% python3 -q
>>> import numpy as np
>>> from numpy import linalg as LA
>>> np.set_printoptions(precision=1, suppress=True, linewidth=200, sign=" ")
>>> mat = np.load("out3.npy")
>>> mat
array([[ -0.1,  -0.7,   0.6,   0.9,   1.1,   0.6],
       [  0.2,   1.7,  -0.5,   0.6,   1. ,  -0.6],
       [  0.3,  -0.5,  -1.2,  -0.7,   0.1,  -0.2],
       [  0.1,  -1.6,   0.8,   0.8,   0.4,  -2.2],
       [ -1.2,  -0.4,   1.6,  -0.8,   0.6,  -0.2],
       [ -0.3,   2.2,   1.4,   0.2,   0.1,   1.2],
       [  2.1,  -1. ,  -0.9,   1.7,  -1.4,   0.9],
       [ -2.4,   0.2,  -1.1,  -0.6,   0.7,  -0.8],
       [ -1.5,  -2.5,  -0.3,  -1.2,   1.7,   0.4],
       [  0.8,  -0.9,   0. ,   0.2,   1.1,   0.8],
       [  0.5,  -0.8,  -0.6,   0.3,  -0.6,  -2.1],
       [ 22. ,   8. ,  16. ,  22. , -24. , -12. ],
       [  0. ,  -0.6,  -0.9,   1. ,  -0.6,   0.5],
       [ -0.2,  -0.4,   0.7,   0.2,   0.6,   0. ],
       [  0.7,  -0.1,  -1.2,   1.2,   0.1,   0.6],
       [ -0.8,  -0.2,  -0.7,   2.6,  -0.1,   0.2],
       [ -0.1,  -0.2,   0.7,   1.4,   0. ,   1.6]])
>>> q, Rm = LA.qr(mat)
>>> np.round(np.trace(q @ q.T), 1)
np.float64(6.0)
>>> np.round(q @ Rm, 1) + 0
array([[ -0.1,  -0.7,   0.6,   0.9,   1.1,   0.6],
       [  0.2,   1.7,  -0.5,   0.6,   1. ,  -0.6],
       [  0.3,  -0.5,  -1.2,  -0.7,   0.1,  -0.2],
       [  0.1,  -1.6,   0.8,   0.8,   0.4,  -2.2],
       [ -1.2,  -0.4,   1.6,  -0.8,   0.6,  -0.2],
       [ -0.3,   2.2,   1.4,   0.2,   0.1,   1.2],
       [  2.1,  -1. ,  -0.9,   1.7,  -1.4,   0.9],
       [ -2.4,   0.2,  -1.1,  -0.6,   0.7,  -0.8],
       [ -1.5,  -2.5,  -0.3,  -1.2,   1.7,   0.4],
       [  0.8,  -0.9,   0. ,   0.2,   1.1,   0.8],
       [  0.5,  -0.8,  -0.6,   0.3,  -0.6,  -2.1],
       [ 22. ,   8. ,  16. ,  22. , -24. , -12. ],
       [  0. ,  -0.6,  -0.9,   1. ,  -0.6,   0.5],
       [ -0.2,  -0.4,   0.7,   0.2,   0.6,   0. ],
       [  0.7,  -0.1,  -1.2,   1.2,   0.1,   0.6],
       [ -0.8,  -0.2,  -0.7,   2.6,  -0.1,   0.2],
       [ -0.1,  -0.2,   0.7,   1.4,   0. ,   1.6]])
>>> np.allclose(Rm.T @ Rm, mat.T @ mat)
True
>>> np.abs(np.diag(Rm))
array([ 22.4,   4.7,   4.7,   4.5,   3.1,   4.3])
>>> Rm
array([[ 22.4,   7.9,  15.6,  21.9, -23.9, -11.7],
       [  0. ,  -4.7,  -1.6,  -0.6,   1.3,   0.2],
       [  0. ,   0. ,   4.7,   1.1,  -1.1,  -1.5],
       [  0. ,   0. ,   0. ,  -4.5,   1.2,   0.4],
       [  0. ,   0. ,   0. ,   0. ,   3.1,   1.8],
       [  0. ,   0. ,   0. ,   0. ,   0. ,  -4.3]])
>>> basis = mat[[1, 14]].astype(float)
>>> for _ in range(6):
...     lab = LA.norm(mat[:, None] - basis, axis=-1).argmin(axis=1)
...     basis = np.array([mat[lab == j].mean(axis=0) for j in range(2)])
... 
>>> lab
array([ 0,  0,  0,  0,  0,  0,  0,  0,  0,  0,  0,  1,  0,  0,  0,  0,  0])
>>> np.bincount(lab)
array([ 16,   1])
>>> lab = mat[:, 1] > np.median(mat[:, 1])
>>> r0 = mat[lab].mean(axis=0) - mat[~lab].mean(axis=0)
>>> np.argsort(-np.abs(r0).round(6), kind="stable")
array([ 3,  4,  0,  1,  2,  5])
>>> round((((mat - mat.mean(axis=0)) @ r0 > 0) == lab).mean(), 1)
np.float64(0.6)
>>> r0
array([ 2.7,  2.6,  2.1,  3.7, -3.5, -1.2])
>>> A = np.load("m.npy")
>>> A
array([[  2,   1,   0],
       [  2,   3,   2],
       [  3,   4,   3],
       [  3,   6,   5],
       [  4,   6,   6],
       [  4,   8,   8],
       [  6,   9,  10],
       [  8,   9,  11],
       [  8,  10,  11],
       [  8,  11,  12],
       [ 10,  12,  12],
       [ 11,  12,  12],
       [ 12,  13,  12],
       [ 13,  15,  13],
       [ 15,  17,  13],
       [ 16,  19,  13],
       [ 17,  20,  14],
       [ 18,  21,  14],
       [ 19,  22,  16],
       [ 19,  22,  16],
       [ 21,  24,  18],
       [ 22,  24,  19],
       [ 24,  26,  19],
       [ 25,  26,  19],
       [ 26,  28,  20],
       [ 26,  30,  21],
       [ 28,  31,  21],
       [ 30,  31,  21],
       [ 30,  31,  23]])
>>> Ac = (A - A.mean(axis=0)) / A.std(axis=0)
>>> np.argwhere(np.abs(Ac) > 2)
array([[ 0,  2]])
>>> c = LA.lstsq(np.delete(Ac, 0, axis=1), Ac[:, 0])[0]
>>> round(1 - np.var(Ac[:, 0] - np.delete(Ac, 0, axis=1) @ c), 1)
np.float64(1.0)
>>> c.round(1) + 0
array([ 1.,  0.])
>>> r0, v = A[4], A[25]
>>> r0 @ v
np.int64(410)
>>> pr = (r0 @ v) / (r0 @ r0) * r0
>>> LA.matrix_rank(np.outer(r0, v))
np.int64(1)
>>> np.outer(r0, v)
array([[ 104,  120,   84],
       [ 156,  180,  126],
       [ 156,  180,  126]])
>>> v - pr
array([ 7.4,  2. , -7. ])
>>> pr
array([ 18.6,  28. ,  28. ])
>>> round((v - pr) @ r0, 1)
np.float64(0.0)
>>> M2 = A / LA.norm(A, axis=1, keepdims=True)
>>> gram = M2 @ M2.T
>>> np.round(np.degrees(np.arccos(np.clip(gram[20, 2], -1, 1))), 1)
np.float64(4.0)
>>> (gram - 2 * np.eye(29)).round(6).argmax(axis=1)
array([ 27,   2,   1,   5,   9,   3,   9,   8,   9,   8,  11,  12,  13,  12,  20,  16,  15,  15,  19,  18,  14,  14,  24,  28,  22,  16,  24,  23,  23])
>>> x0 = np.array([-1, -1, -2, 0, 2, 0])
>>> mat @ np.eye(6)[0]
array([-0.1,  0.2,  0.3,  0.1, -1.2, -0.3,  2.1, -2.4, -1.5,  0.8,  0.5, 22. ,  0. , -0.2,  0.7, -0.8, -0.1])
>>> mat @ np.ones(6)
array([ 2.4,  2.4, -2.2, -1.7, -0.4,  4.8,  1.4, -4. , -3.4,  2. , -3.3, 32. , -0.6,  0.9,  1.3,  1. ,  3.4])
>>> (mat @ x0).argmax()
np.int64(8)
>>> np.sign((mat @ x0).round(6))
array([ 1.,  1.,  1.,  1., -1., -1., -1.,  1.,  1.,  1.,  1., -1.,  1.,  1.,  1.,  1., -1.])
>>> mat * x0
array([[  0.1,   0.7,  -1.2,   0. ,   2.2,   0. ],
       [ -0.2,  -1.7,   1. ,   0. ,   2. ,  -0. ],
       [ -0.3,   0.5,   2.4,  -0. ,   0.2,  -0. ],
       [ -0.1,   1.6,  -1.6,   0. ,   0.8,  -0. ],
       [  1.2,   0.4,  -3.2,  -0. ,   1.2,  -0. ],
       [  0.3,  -2.2,  -2.8,   0. ,   0.2,   0. ],
       [ -2.1,   1. ,   1.8,   0. ,  -2.8,   0. ],
       [  2.4,  -0.2,   2.2,  -0. ,   1.4,  -0. ],
       [  1.5,   2.5,   0.6,  -0. ,   3.4,   0. ],
       [ -0.8,   0.9,  -0. ,   0. ,   2.2,   0. ],
       [ -0.5,   0.8,   1.2,   0. ,  -1.2,  -0. ],
       [-22. ,  -8. , -32. ,   0. , -48. ,  -0. ],
       [ -0. ,   0.6,   1.8,   0. ,  -1.2,   0. ],
       [  0.2,   0.4,  -1.4,   0. ,   1.2,   0. ],
       [ -0.7,   0.1,   2.4,   0. ,   0.2,   0. ],
       [  0.8,   0.2,   1.4,   0. ,  -0.2,   0. ],
       [  0.1,   0.2,  -1.4,   0. ,   0. ,   0. ]])
>>> LA.norm(mat @ x0) <= LA.norm(mat, 2) * LA.norm(x0) + 1e-9
np.True_
>>> mat @ (2 * x0)
array([   3.6,    2.2,    5.6,    1.4,   -0.8,   -9. ,   -4.2,   11.6,   16. ,    4.6,    0.6, -220. ,    2.4,    0.8,    4. ,    4.4,   -2.2])
